% python3 -q
>>> import numpy as np
>>> np.set_printoptions(precision=3, suppress=True, linewidth=160)
>>> K = 2 * np.eye(6) + np.eye(6, k=1)
>>> print(K)
[[2. 1. 0. 0. 0. 0.]
 [0. 2. 1. 0. 0. 0.]
 [0. 0. 2. 1. 0. 0.]
 [0. 0. 0. 2. 1. 0.]
 [0. 0. 0. 0. 2. 1.]
 [0. 0. 0. 0. 0. 2.]]
>>> print(K - K[0])
[[ 0.  0.  0.  0.  0.  0.]
 [-2.  1.  1.  0.  0.  0.]
 [-2. -1.  2.  1.  0.  0.]
 [-2. -1.  0.  2.  1.  0.]
 [-2. -1.  0.  0.  2.  1.]
 [-2. -1.  0.  0.  0.  2.]]
>>> print(np.diff(K, axis=0))
[[-2.  1.  1.  0.  0.  0.]
 [ 0. -2.  1.  1.  0.  0.]
 [ 0.  0. -2.  1.  1.  0.]
 [ 0.  0.  0. -2.  1.  1.]
 [ 0.  0.  0.  0. -2.  1.]]
>>> f = np.array([2, 1, 1, 3, 2, 3])
>>> out = K + np.outer(f, np.eye(6)[4])
>>> print(np.linalg.matrix_rank(out - K))
1
>>> out = K[0, 0] * K[1:] - np.outer(K[1:, 0], K[0])
>>> print(out)
[[0. 4. 2. 0. 0. 0.]
 [0. 0. 4. 2. 0. 0.]
 [0. 0. 0. 4. 2. 0.]
 [0. 0. 0. 0. 4. 2.]
 [0. 0. 0. 0. 0. 4.]]
>>> print(K[:, 0] / K[0, 0])
[1. 0. 0. 0. 0. 0.]
>>> W0 = np.load("arr.npy")
>>> print(W0)
[[  1.038   0.467  -0.859  -6.577]
 [  2.475   1.037   0.615  -4.504]
 [ -5.671  -6.337 -10.381  -7.602]
 [ -4.777  -5.851 -10.093  -9.498]
 [ -7.345  -5.034  -9.935  -6.313]
 [ -5.655  -4.687 -10.381  -7.52 ]
 [  2.536  -0.11   -0.244  -4.396]
 [ -5.979  -6.736  -9.459  -9.527]
 [  1.554   2.416  -1.931  -6.097]
 [  1.175   1.223  -0.819  -5.137]
 [  2.108  -0.251   2.465  -4.494]
 [  3.73    1.142  -1.019  -4.531]
 [ -4.692  -4.963  -9.632  -7.984]
 [  1.876   2.12   -0.915  -4.286]
 [ -5.985  -3.988 -11.237  -8.779]]
>>> C = W0[[2, 10]].astype(float)
>>> for _ in range(6):
...     idx = np.linalg.norm(W0[:, None] - C, axis=-1).argmin(axis=1)
...     C = np.array([W0[idx == j].mean(axis=0) for j in range(2)])
... 
>>> print(idx)
[1 1 0 0 0 0 1 0 1 1 1 1 0 1 0]
>>> print(C)
[[ -5.729  -5.371 -10.16   -8.175]
 [  2.062   1.006  -0.338  -5.003]]
>>> print(C[1] - C[0])
[7.791 6.376 9.821 3.172]
>>> print(np.bincount(idx))
[7 8]
>>> print(round(np.abs(C).max(), 3))
10.16
>>> print(C.mean(axis=0))
[-1.834 -2.183 -5.249 -6.589]
>>> print(np.linalg.svd(C, compute_uv=False))
[15.34   5.178]
>>> print(C - C[0])
[[0.    0.    0.    0.   ]
 [7.791 6.376 9.821 3.172]]
>>> O, V = np.linalg.qr(W0[:, :2])[0], np.linalg.qr(W0[:, 2:])[0]
>>> sig = np.linalg.svd(O.T @ V, compute_uv=False)
>>> print(np.degrees(np.arccos(sig.clip(0, 1))))
[15.204 57.567]
>>> print(sig)
[0.965 0.536]
>>> print((sig > 0.9).sum())
1
>>> m1 = np.loadtxt("mat.csv", delimiter=",")
>>> print(m1)
[[ 31.966 -40.06 ]
 [ 27.93  -34.882]
 [ 36.171 -44.822]
 [ 11.787 -14.883]
 [ 19.781 -25.013]]
>>> print(np.prod(np.diag(K)), round(float(np.linalg.det(K)), 3))
64.0 64.0
>>> out = np.c_[m1[:, :1] @ np.array([[3]]), np.array([0, -6, 7, 6, -3])]
>>> print(out)
[[ 95.898   0.   ]
 [ 83.79   -6.   ]
 [108.513   7.   ]
 [ 35.361   6.   ]
 [ 59.343  -3.   ]]
>>> print(np.linalg.matrix_rank(np.c_[m1, out]))
3
>>> print(np.linalg.matrix_rank(out))
2
>>> print(np.linalg.norm(np.linalg.qr(m1)[0].T @ out, axis=0) ** 2 / ((out ** 2).sum(axis=0) + 1e-12))
[1.    0.189]
>>> print(np.round(np.linalg.norm(out - m1 @ np.linalg.lstsq(m1, out)[0], axis=0), 3) + 0)
[ 0.    10.269]
>>> print(np.round(np.linalg.lstsq(m1, out[:, 0])[0], 3) + 0)
[3. 0.]
>>> hat = m1 @ np.linalg.solve(m1.T @ m1, m1.T)
>>> print(np.round((np.eye(5) - hat) @ m1, 3) + 0)
[[0. 0.]
 [0. 0.]
 [0. 0.]
 [0. 0.]
 [0. 0.]]
>>> print(round(float(np.trace(hat)), 3))
2.0
>>> print(np.allclose(hat @ hat, hat))
True
>>> print(np.diag(hat))
[0.355 0.214 0.82  0.139 0.472]
>>> X = np.load("case17.npy")
>>> print(X)
[[1.    0.7   0.49  0.343 0.24  0.168 0.118]
 [0.7   1.    0.7   0.49  0.343 0.24  0.168]
 [0.49  0.7   1.    0.7   0.49  0.343 0.24 ]
 [0.343 0.49  0.7   1.    0.7   0.49  0.343]
 [0.24  0.343 0.49  0.7   1.    0.7   0.49 ]
 [0.168 0.24  0.343 0.49  0.7   1.    0.7  ]
 [0.118 0.168 0.24  0.343 0.49  0.7   1.   ]]
>>> # equal to its transpose
>>> print(np.allclose(X @ X.T, X.T @ X))
True
>>> print(round(float(np.linalg.det(X)), 3))
0.018
>>> print(np.allclose(X, X.T))
True
>>> J = np.array([[0.0, 0.0, 0.0, 0.0],
...     [0.0, 0.1, -0.3, 0.0],
...     [0.0, -0.3, 0.9, 0.0],
...     [0.0, 0.0, 0.0, 0.0]])
>>> # row 3 repeats row 0
>>> ev, V = np.linalg.eigh(J)
>>> print(ev.round(3) + 0)
[0. 0. 0. 1.]
>>> print(np.unique(ev.round(6) + 0, return_counts=True)[1])
[3 1]
>>> print(ev.sum(), np.trace(J))
1.0 1.0
>>> print(np.abs(V[:, -1]))
[0.    0.316 0.949 0.   ]
>>> print(V @ np.diag(ev) @ V.T)
[[ 0.   0.   0.   0. ]
 [ 0.   0.1 -0.3  0. ]
 [ 0.  -0.3  0.9  0. ]
 [ 0.   0.   0.   0. ]]
>>> print((ev > 1e-8).sum(), (ev < -1e-8).sum())
1 0
>>> ev, V = np.linalg.eigh(J)
>>> x = np.array([-3, 0, -2, -3])
>>> print(V * np.maximum(ev, 0) @ V.T)
[[ 0.   0.   0.   0. ]
 [ 0.   0.1 -0.3  0. ]
 [ 0.  -0.3  0.9  0. ]
 [ 0.   0.   0.   0. ]]
>>> print(np.abs(J).sum(axis=1).max(), np.abs(ev).max())
1.2 1.0
>>> print(round(float(x @ J @ x / (x @ x)), 3), ev[0], ev[-1])
0.164 0.0 1.0
>>> print(V * np.abs(ev) @ V.T)
[[ 0.   0.   0.   0. ]
 [ 0.   0.1 -0.3  0. ]
 [ 0.  -0.3  0.9  0. ]
 [ 0.   0.   0.   0. ]]
>>> print((np.sign(V[:, -1].round(6)) == np.sign(V[0, -1].round(6))).astype(int))
[1 0 0 1]
>>> print(np.linalg.cond(J) > 100)
True
>>> print(np.argsort(-np.linalg.norm(J, axis=0).round(6), kind="stable")[:3])
[2 1 0]
>>> print([round(float(x), 3) for x in np.linalg.svd(J, compute_uv=False)[:3]])
[1.0, 0.0, 0.0]
>>> data = np.load("x.npy")
>>> print(data)
[[ -26   42  -46  -22  -53]
 [ -21    7  -65  -56  -43]
 [  30   21   10   16    9]
 [ -56  -56   24   -8   20]
 [-127  -56   -5  -24  -31]
 [ -86   14  -40  -24  -65]
 [-117  -28  -87  -70  -94]]
>>> rank = np.linalg.matrix_rank(data)
>>> print(rank)
4
>>> ns = np.linalg.svd(data)[2][rank:].T
>>> print(ns[:, 0] / ns[np.abs(ns[:, 0]).round(6).argmax(), 0])
[ 0.305 -0.057  1.    -0.684 -0.779]
>>> print(np.linalg.matrix_rank(data.T @ data), np.linalg.matrix_rank(data @ data.T))
4 4
>>> print([int(np.linalg.matrix_rank(data[:, :j + 1])) for j in range(5)])
[1, 2, 3, 4, 4]
>>> print([int(np.linalg.matrix_rank(np.delete(data, i, axis=0))) for i in range(7)])
[4, 4, 4, 4, 4, 4, 4]
>>> print(np.round(np.linalg.norm(data, 2) / np.linalg.norm(data), 3))
0.88
>>> print([round(float(x), 3) for x in np.linalg.svd(data, compute_uv=False)[:3]])
[274.278, 137.459, 54.117]
>>> print(np.linalg.matrix_rank(data, rtol=0.1))
3
>>> out = np.array([[2, -3, -2], [-2, 1, -1], [2, -3, 2], [0, -3, -3], [2, -3, -1]])
>>> print(np.einsum("ij,ij->i", data, data))
[ 7849  9700  1778  7312 20827 13993 35778]
>>> print(np.einsum("ik,kj->ij", data, out))
[[-334  483   37]
 [-272  562  116]
 [  56 -174 -118]
 [  88    4  220]
 [-214  505  403]
 [-410  659  215]
 [-540 1076  392]]
>>> print(np.linalg.matrix_rank(data @ out))
3
>>> E = np.loadtxt("dump.csv", delimiter=",")
>>> print(E)
[[ 0.  2. -1.  0.  3. -1. -2.]
 [-2.  0.  3.  0.  0.  0.  2.]
 [ 1. -3.  0. -1.  1. -3.  0.]
 [ 0.  0.  1.  0.  1.  0.  0.]
 [-3.  0. -1. -1.  0.  0. -1.]
 [ 1.  0.  3.  0.  0.  0.  2.]
 [ 2. -2.  0.  0.  1. -2.  0.]]
>>> rng = np.random.default_rng(20930)
>>> idx = rng.permutation(7)
>>> print(idx)
[0 3 4 5 2 1 6]
>>> out = E[idx][:, idx]
>>> print(np.diag(out))
[0. 0. 0. 0. 0. 0. 0.]
>>> print(np.allclose(out, E))
False
>>> print(out)
[[ 0.  0.  3. -1. -1.  2. -2.]
 [ 0.  0.  1.  0.  1.  0.  0.]
 [-3. -1.  0.  0. -1.  0. -1.]
 [ 1.  0.  0.  0.  3.  0.  2.]
 [ 1. -1.  1. -3.  0. -3.  0.]
 [-2.  0.  0.  0.  3.  0.  2.]
 [ 2.  0.  1. -2.  0. -2.  0.]]
>>> print(round(float(np.linalg.det(out)), 3), round(float(np.linalg.det(E[idx])), 3))
0.0 -0.0
>>> left, sig, Vt = np.linalg.svd(E)
>>> V = Vt[:(sig > 1e-8).sum()]
>>> x = E[6] + -1 * E[5] + rng.integers(2) * np.eye(7)[5]
>>> print(x)
[ 1. -2. -3.  0.  1. -1. -2.]
>>> print(round(np.linalg.norm(x - V.T @ V @ x), 3))
0.299
>>> print(np.linalg.matrix_rank(np.vstack([E, x])))
7
>>> left, sig, Vt = np.linalg.svd(E)
>>> print(sig.round(3) + 0)
[5.917 5.917 3.69  3.69  0.613 0.613 0.   ]
>>> print(np.argmax(sig[:-1] / (sig[1:] + 1e-6)) + 1)
6
>>> out = left[:, :6] @ np.diag(sig[:6]) @ Vt[:6]
>>> print(np.linalg.matrix_rank(out))
6
>>> print(np.linalg.matrix_rank(E, rtol=0.05))
6
>>> print(round(np.abs(E - out).max(), 3))
0.0
>>> feats = np.load("block8.npy")
>>> print(feats)
[[ 1 -1  1 -1 -1  1 -1  1]
 [ 1 -1 -1  1  1 -1 -1  1]
 [ 1 -1  1 -1  1 -1  1 -1]]
>>> th = np.radians(49)
>>> Rm = np.eye(8)
>>> Rm[5, 5] = Rm[3, 3] = np.cos(th)
>>> Rm[5, 3], Rm[3, 5] = -np.sin(th), np.sin(th)
>>> print(Rm)
[[ 1.     0.     0.     0.     0.     0.     0.     0.   ]
 [ 0.     1.     0.     0.     0.     0.     0.     0.   ]
 [ 0.     0.     1.     0.     0.     0.     0.     0.   ]
 [ 0.     0.     0.     0.656  0.     0.755  0.     0.   ]
 [ 0.     0.     0.     0.     1.     0.     0.     0.   ]
 [ 0.     0.     0.    -0.755  0.     0.656  0.     0.   ]
 [ 0.     0.     0.     0.     0.     0.     1.     0.   ]
 [ 0.     0.     0.     0.     0.     0.     0.     1.   ]]
>>> out = feats @ Rm.T
>>> print(round(float(np.linalg.det(Rm)), 3), round(np.trace(Rm), 3))
1.0 7.312
>>> print(np.linalg.svd(feats, compute_uv=False), np.linalg.svd(out, compute_uv=False))
[2.828 2.828 2.828] [2.828 2.828 2.828]
>>> print(np.allclose(feats @ feats.T, out @ out.T))
True
>>> x = np.array([0, 3, 1, 0, 1, 3, 0, 2])
>>> print(np.round(np.linalg.det(Rm), 3))
1.0
>>> print([p for p in range(1, 25) if np.allclose(np.linalg.matrix_power(Rm, p), np.eye(8))])
[]
